$ python3 -q
>>> import numpy as np
>>> np.set_printoptions(precision=2, suppress=True, linewidth=120, floatmode="fixed")
>>> E = 0.9 ** np.abs(np.subtract.outer(np.arange(15), np.arange(15)))
>>> E
array([[1.00, 0.90, 0.81, 0.73, 0.66, 0.59, 0.53, 0.48, 0.43, 0.39, 0.35, 0.31, 0.28, 0.25, 0.23],
       [0.90, 1.00, 0.90, 0.81, 0.73, 0.66, 0.59, 0.53, 0.48, 0.43, 0.39, 0.35, 0.31, 0.28, 0.25],
       [0.81, 0.90, 1.00, 0.90, 0.81, 0.73, 0.66, 0.59, 0.53, 0.48, 0.43, 0.39, 0.35, 0.31, 0.28],
       [0.73, 0.81, 0.90, 1.00, 0.90, 0.81, 0.73, 0.66, 0.59, 0.53, 0.48, 0.43, 0.39, 0.35, 0.31],
       [0.66, 0.73, 0.81, 0.90, 1.00, 0.90, 0.81, 0.73, 0.66, 0.59, 0.53, 0.48, 0.43, 0.39, 0.35],
       [0.59, 0.66, 0.73, 0.81, 0.90, 1.00, 0.90, 0.81, 0.73, 0.66, 0.59, 0.53, 0.48, 0.43, 0.39],
       [0.53, 0.59, 0.66, 0.73, 0.81, 0.90, 1.00, 0.90, 0.81, 0.73, 0.66, 0.59, 0.53, 0.48, 0.43],
       [0.48, 0.53, 0.59, 0.66, 0.73, 0.81, 0.90, 1.00, 0.90, 0.81, 0.73, 0.66, 0.59, 0.53, 0.48],
       [0.43, 0.48, 0.53, 0.59, 0.66, 0.73, 0.81, 0.90, 1.00, 0.90, 0.81, 0.73, 0.66, 0.59, 0.53],
       [0.39, 0.43, 0.48, 0.53, 0.59, 0.66, 0.73, 0.81, 0.90, 1.00, 0.90, 0.81, 0.73, 0.66, 0.59],
       [0.35, 0.39, 0.43, 0.48, 0.53, 0.59, 0.66, 0.73, 0.81, 0.90, 1.00, 0.90, 0.81, 0.73, 0.66],
       [0.31, 0.35, 0.39, 0.43, 0.48, 0.53, 0.59, 0.66, 0.73, 0.81, 0.90, 1.00, 0.90, 0.81, 0.73],
       [0.28, 0.31, 0.35, 0.39, 0.43, 0.48, 0.53, 0.59, 0.66, 0.73, 0.81, 0.90, 1.00, 0.90, 0.81],
       [0.25, 0.28, 0.31, 0.35, 0.39, 0.43, 0.48, 0.53, 0.59, 0.66, 0.73, 0.81, 0.90, 1.00, 0.90],
       [0.23, 0.25, 0.28, 0.31, 0.35, 0.39, 0.43, 0.48, 0.53, 0.59, 0.66, 0.73, 0.81, 0.90, 1.00]])
>>> x0 = np.ones(15)
>>> for _ in range(5):
...     x0 = E @ x0
...     x0 /= np.linalg.norm(x0)
...     print(round(x0 @ E @ x0, 2))
... 
9.55
9.55
9.55
9.55
9.55
>>> x0
array([0.21, 0.23, 0.25, 0.26, 0.27, 0.28, 0.28, 0.29, 0.28, 0.28, 0.27, 0.26, 0.25, 0.23, 0.21])
>>> np.round(np.linalg.eigvalsh(E)[-1], 2)
np.float64(9.55)
>>> m1 = np.loadtxt("a.csv", delimiter=",")
>>> m1
array([[ 2.00, -2.00, -2.00,  4.00, -3.00,  0.00],
       [-2.00, -2.00, -1.00, -3.00, -5.00,  1.00],
       [-2.00, -1.00,  2.00,  0.00, -5.00,  6.00],
       [ 4.00, -3.00,  0.00,  2.00,  3.00, -1.00],
       [-3.00, -5.00, -5.00,  3.00,  0.00, -5.00],
       [ 0.00,  1.00,  6.00, -1.00, -5.00, -4.00]])
>>> np.all(np.linalg.eigvalsh(m1) > 0)
np.False_
>>> round(np.linalg.eigvalsh(m1).min(), 2)
np.float64(-9.58)
>>> [round(float(np.linalg.det(m1[:i, :i])), 2) + 0 for i in range(1, 7)]
[2.0, -8.0, -18.0, 188.0, 3588.0, -53201.0]
>>> G = E.T @ E
>>> np.linalg.matrix_rank(G)
np.int64(15)
>>> np.diag(G)
array([5.04, 5.80, 6.39, 6.84, 7.17, 7.40, 7.53, 7.58, 7.53, 7.40, 7.17, 6.84, 6.39, 5.80, 5.04])
>>> (E @ E.T).shape
(15, 15)
>>> vals, vecs = np.linalg.eigh(m1)
>>> np.linalg.svd(m1, compute_uv=False)
array([12.02,  9.58,  8.21,  6.35,  3.29,  2.70])
>>> np.round(vecs.T @ m1 @ vecs, 2) + 0
array([[-9.58,  0.00,  0.00,  0.00,  0.00,  0.00],
       [ 0.00, -8.21,  0.00,  0.00,  0.00,  0.00],
       [ 0.00,  0.00, -3.29,  0.00,  0.00,  0.00],
       [ 0.00,  0.00,  0.00,  2.70,  0.00,  0.00],
       [ 0.00,  0.00,  0.00,  0.00,  6.35,  0.00],
       [ 0.00,  0.00,  0.00,  0.00,  0.00, 12.02]])
>>> vals
array([-9.58, -8.21, -3.29,  2.70,  6.35, 12.02])
>>> np.round(vecs @ np.diag(vals) @ vecs.T, 2) + 0
array([[ 2.00, -2.00, -2.00,  4.00, -3.00,  0.00],
       [-2.00, -2.00, -1.00, -3.00, -5.00,  1.00],
       [-2.00, -1.00,  2.00,  0.00, -5.00,  6.00],
       [ 4.00, -3.00,  0.00,  2.00,  3.00, -1.00],
       [-3.00, -5.00, -5.00,  3.00,  0.00, -5.00],
       [ 0.00,  1.00,  6.00, -1.00, -5.00, -4.00]])
>>> vals, vecs = np.linalg.eigh(m1)
>>> x0 = np.array([2, 2, 1, 0, 1, 2])
>>> np.round(x0 @ m1 @ x0 / (x0 @ x0), 2), round(float(vals[0]), 2), np.round(vals[-1], 2)
(np.float64(-5.14), -9.58, np.float64(12.02))
>>> x0 @ m1 @ x0
np.float64(-72.0)
>>> np.abs(m1).sum(axis=1).max(), np.round(np.abs(vals).max(), 2)
(np.float64(21.0), np.float64(12.02))
>>> np.linalg.eigvalsh(m1[1:, 1:])
array([-8.34, -7.73, -2.01,  4.20, 11.88])
>>> x0 = np.array([1, 2, 1, 2, 0, 0])
>>> h = np.maximum(m1 @ x0, 0)
>>> np.maximum(m1 @ x0, 0) - np.maximum(-m1 @ x0, 0)
array([  4.00, -13.00,  -2.00,   2.00, -12.00,   6.00])
>>> np.flatnonzero(h > 1e-9)
array([0, 3, 5])
>>> A2 = np.array([[0, 7, 2, -3, 4, -9, -2, 5, 6, 0, 8, -2],
...     [1, -5, -4, -4, -6, 0, 1, 3, 5, -2, 5, -6],
...     [3, -9, -8, 6, -5, 1, 5, 4, 0, -8, -3, -1],
...     [1, -3, 9, 8, -1, -4, 9, -3, 4, 9, -1, -7]])
>>> mat = A2.T @ A2
>>> mat
array([[ 11, -35, -19,  22, -22,  -1,  25,  12,   9, -17,  -5, -16],
       [-35, 164,  79, -79, 106, -60, -91,  -7,   5,  55,  61,  46],
       [-19,  79, 165,  34,  63, -62,  33, -61,  28, 153,  11, -35],
       [ 22, -79,  34, 125, -26,   1, 104, -27,  -6,  32, -70, -32],
       [-22, 106,  63, -26,  78, -37, -48, -15, -10,  43,  18,  40],
       [ -1, -60, -62,   1, -37,  98, -13, -29, -70, -44, -71,  45],
       [ 25, -91,  33, 104, -48, -13, 111, -14,  29,  39, -35, -70],
       [ 12,  -7, -61, -27, -15, -29, -14,  59,  33, -65,  46, -11],
       [  9,   5,  28,  -6, -10, -70,  29,  33,  77,  26,  69, -70],
       [-17,  55, 153,  32,  43, -44,  39, -65,  26, 149,   5, -43],
       [ -5,  61,  11, -70,  18, -71, -35,  46,  69,   5,  99, -36],
       [-16,  46, -35, -32,  40,  45, -70, -11, -70, -43, -36,  90]])
>>> np.allclose(mat, mat.T)
True
>>> mat @ mat
array([[  4096, -15926,  -8436,   8222, -10331,   3085,   9690,   3007,   1697,  -6658,  -3970,  -5791],
       [-15926,  72656,  39408, -37018,  45399, -28229, -38784,  -4353,   6265,  29930,  30612,  15083],
       [ -8436,  39408,  73145,  11658,  29939, -33032,  12460, -23102,  16637,  66775,  10970, -16919],
       [  8222, -37018,  11658,  42712, -17722,   5768,  40782, -12466,    100,  14770, -24758, -18470],
       [-10331,  45399,  29939, -17722,  30220, -16393, -21245,  -7194,    965,  23613,  13977,  10638],
       [  3085, -28229, -33032,   5768, -16393,  33331,  -1453,  -2864, -24458, -27928, -26609,  16951],
       [  9690, -38784,  12460,  40782, -21245,  -1453,  44288,  -7585,   9949,  16094, -15812, -27937],
       [  3007,  -4353, -23102, -12466,  -7194,  -2864,  -7585,  16937,   7043, -22660,  12627,  -1250],
       [  1697,   6265,  16637,    100,    965, -24458,   9949,   7043,  24122,  15081,  21075, -21937],
       [ -6658,  29930,  66775,  14770,  23613, -27928,  16094, -22660,  15081,  62029,   7008, -18129],
       [ -3970,  30612,  10970, -24758,  13977, -26609, -15812,  12627,  21075,   7008,  33356,  -7639],
       [ -5791,  15083, -16919, -18470,  10638,  16951, -27937,  -1250, -21937, -18129,  -7639,  29412]])
>>> round(float(np.linalg.det(mat)), 2)
0.0
>>> np.allclose(mat @ mat.T, mat.T @ mat)
True
